% ipython --no-banner

In [1]: import numpy as np

In [2]: from numpy import linalg as LA

In [3]: np.set_printoptions(suppress=True, linewidth=100)

In [4]: feats = np.array([[36, -12, -12, 29, 2, 8, -9],
   ...:     [-12, 20, -1, -11, -1, 1, 23],
   ...:     [-12, -1, 29, -9, 8, 12, -1],
   ...:     [29, -11, -9, 33, 13, 6, -14],
   ...:     [2, -1, 8, 13, 27, 7, -3],
   ...:     [8, 1, 12, 6, 7, 42, 3],
   ...:     [-9, 23, -1, -14, -3, 3, 50]])

In [5]: print(feats)
[[ 36 -12 -12  29   2   8  -9]
 [-12  20  -1 -11  -1   1  23]
 [-12  -1  29  -9   8  12  -1]
 [ 29 -11  -9  33  13   6 -14]
 [  2  -1   8  13  27   7  -3]
 [  8   1  12   6   7  42   3]
 [ -9  23  -1 -14  -3   3  50]]

In [6]: # symmetric, so the eigenvalues are real

In [7]: B = np.array([[0, 0], [5, 5], [0, 0], [3, 5], [2, 5], [4, 3], [0, 4]])

In [8]: print(np.vstack([feats, B.T]).shape)
(9, 7)

In [9]: B @ feats
ValueError: matmul: Input operand 1 has a mismatch in its core dimension 0, with gufunc signature (n?,k),(k,m?)->(n?,m?) (size 7 is different from 2)


In [10]: m1 = np.loadtxt("mat.csv", delimiter=",")

In [11]: print(m1)
[[  5.418  -0.728  -1.96 ]
 [  0.616  15.095 -16.953]
 [  3.833  -2.39   -3.822]
 [ -6.016  -3.669  -1.255]
 [ -7.235  -2.092  -0.77 ]
 [  1.377  14.142 -16.018]
 [  4.248  -2.442  -4.988]
 [ -4.884  -1.316  -0.825]
 [  5.194  -0.166  -4.991]
 [ -5.805  -2.745  -0.022]
 [  3.299  -1.088  -4.847]
 [ -6.337  -1.775  -1.104]
 [  5.028  -0.818  -5.37 ]
 [  3.357  -0.358  -5.378]]

In [12]: vec = np.array([1, 8, 8])

In [13]: y = m1 @ vec

In [14]: print(np.round(LA.lstsq(m1, y)[0], 3))
[1. 8. 8.]

In [15]: print(np.round(LA.pinv(m1) @ m1, 3) + 0)
[[1. 0. 0.]
 [0. 1. 0.]
 [0. 0. 1.]]

In [16]: print(np.round(LA.solve(m1.T @ m1, m1.T @ y), 3))
[1. 8. 8.]

In [17]: rng = np.random.default_rng(7093)

In [18]: y = y + 0.1 * rng.normal(size=14)

In [19]: print(y.round(3))
[-15.995 -14.214 -45.947 -45.39  -30.171 -13.63  -55.149 -21.947 -35.944 -27.901 -44.037 -29.551
 -44.53  -42.575]

In [20]: b, *_ = LA.lstsq(m1, y)

In [21]: print([round(float(LA.norm(LA.solve(m1.T @ m1 + lam * np.eye(3), m1.T @ y))), 2) for lam in (0, 1, 10, 100)])
[11.36, 11.27, 10.53, 6.42]

In [22]: dist = LA.norm(m1[:, None] - m1[None], axis=-1)

In [23]: print(np.flatnonzero(dist[4] < dist.mean() / 2))
[ 3  4  7  9 11]

In [24]: print(LA.matrix_rank(dist ** 2))
5

In [25]: J = np.array([[9, 3, 9, 4], [0, 5, 5, 8], [1, 7, 5, 1], [3, 1, 8, 2], [0, 1, 7, 1]]) * (rng.random((5, 4)) < 0.3)

In [26]: print(J)
[[0 0 0 0]
 [0 5 0 0]
 [1 0 0 1]
 [0 0 0 2]
 [0 1 0 0]]

In [27]: # null space of dimension 1

In [28]: U, sv, VT = LA.svd(J)

In [29]: evecs = VT[:(sv > 1e-8).sum()]

In [30]: vec = J[2] + 3 * J[0] + rng.integers(2) * np.eye(4)[1]

In [31]: print(vec)
[1. 0. 0. 1.]

In [32]: print(np.round(evecs.T @ evecs, 3) + 0)
[[1. 0. 0. 0.]
 [0. 1. 0. 0.]
 [0. 0. 0. 0.]
 [0. 0. 0. 1.]]
